% python3 -q
>>> import numpy as np
>>> import numpy.linalg as la
>>> np.set_printoptions(precision=2, suppress=True, linewidth=140)
>>> A = np.load("x.npy")
>>> A
array([[ 1, -1,  1, -1],
       [ 1,  0,  0,  0],
       [ 1,  1,  1,  1]])
>>> np.round(la.norm(A) ** 2 / la.norm(A, 2) ** 2, 2)
np.float64(1.97)
>>> np.round(la.norm(A, 2), 2)
np.float64(2.14)
>>> print(round(float(la.norm(A[1], 1)), 2), round(la.norm(A[1], np.inf), 2))
1.0 1.0
>>> vec = np.array([0, 0, 2, 2])
>>> A * vec
array([[ 0,  0,  2, -2],
       [ 0,  0,  0,  0],
       [ 0,  0,  2,  2]])
>>> np.sign((A @ vec).round(6))
array([0, 0, 1])
>>> np.einsum("ij,j->i", A, vec)
array([0, 0, 4])
>>> print(A @ (2 * vec))
[0 0 8]
>>> (A * vec).sum(axis=1)
array([0, 0, 4])
>>> (A @ vec).argmax()
np.int64(2)
>>> arr = np.loadtxt("arr.csv", delimiter=",")
>>> arr
array([[ 1.09, -1.3 ,  2.1 ],
       [ 1.1 ,  1.15,  2.28],
       [ 0.81, -1.63, -0.63],
       [-2.69, -0.86, -2.47]])
>>> vec = np.array([0, 2, 2])
>>> target = arr @ vec
>>> beta, lr = np.zeros(3), 1 / la.norm(arr, 2) ** 2
>>> for i in range(6):
...     beta -= lr * arr.T @ (arr @ beta - target)
...     if i % 2 == 0: print(i, round(la.norm(arr @ beta - target), 2))
... 
0 3.81
2 2.21
4 1.34
>>> print(round(float(la.cond(arr)), 2))
3.99
>>> P = arr @ la.solve(arr.T @ arr, arr.T)
>>> P
array([[ 0.95,  0.17,  0.11,  0.08],
       [ 0.17,  0.45, -0.38, -0.27],
       [ 0.11, -0.38,  0.74, -0.19],
       [ 0.08, -0.27, -0.19,  0.86]])
>>> np.round((np.eye(4) - P) @ arr, 2) + 0
array([[0., 0., 0.],
       [0., 0., 0.],
       [0., 0., 0.],
       [0., 0., 0.]])
>>> np.diag(P)
array([0.95, 0.45, 0.74, 0.86])
>>> P @ arr[:, 0]
array([ 1.09,  1.1 ,  0.81, -2.69])
>>> print(la.matrix_rank(np.eye(4) - P))
1
>>> round(np.trace(P), 2)
np.float64(3.0)
>>> feats = np.array([[-2, 1, -8], [0, 0, 0], [-1, -2, -4], [-1, 0, -4]])
>>> left, sigma, vt = la.svd(feats)
>>> sigma.round(2) + 0
array([10.1 ,  2.24,  0.  ])
>>> np.argmax(sigma[:-1] / (sigma[1:] + 1e-6)) + 1
np.int64(2)
>>> other = left[:, :2] @ np.diag(sigma[:2]) @ vt[:2]
>>> round(float(la.norm(feats - other, 2)), 2), round(float(sigma[2]), 2)
(0.0, 0.0)
>>> la.matrix_rank(feats, rtol=0.05)
np.int64(2)
>>> other.round(2) + 0
array([[-2.,  1., -8.],
       [ 0.,  0.,  0.],
       [-1., -2., -4.],
       [-1.,  0., -4.]])
>>> vec = np.array([1, -3, 2])
>>> (feats @ vec).argmax()
np.int64(1)
>>> print(la.norm(feats @ vec) <= la.norm(feats, 2) * la.norm(vec) + 1e-9)
True
>>> print((feats * vec).sum(axis=1))
[-21   0  -3  -9]
>>> feats @ (2 * vec)
array([-42,   0,  -6, -18])
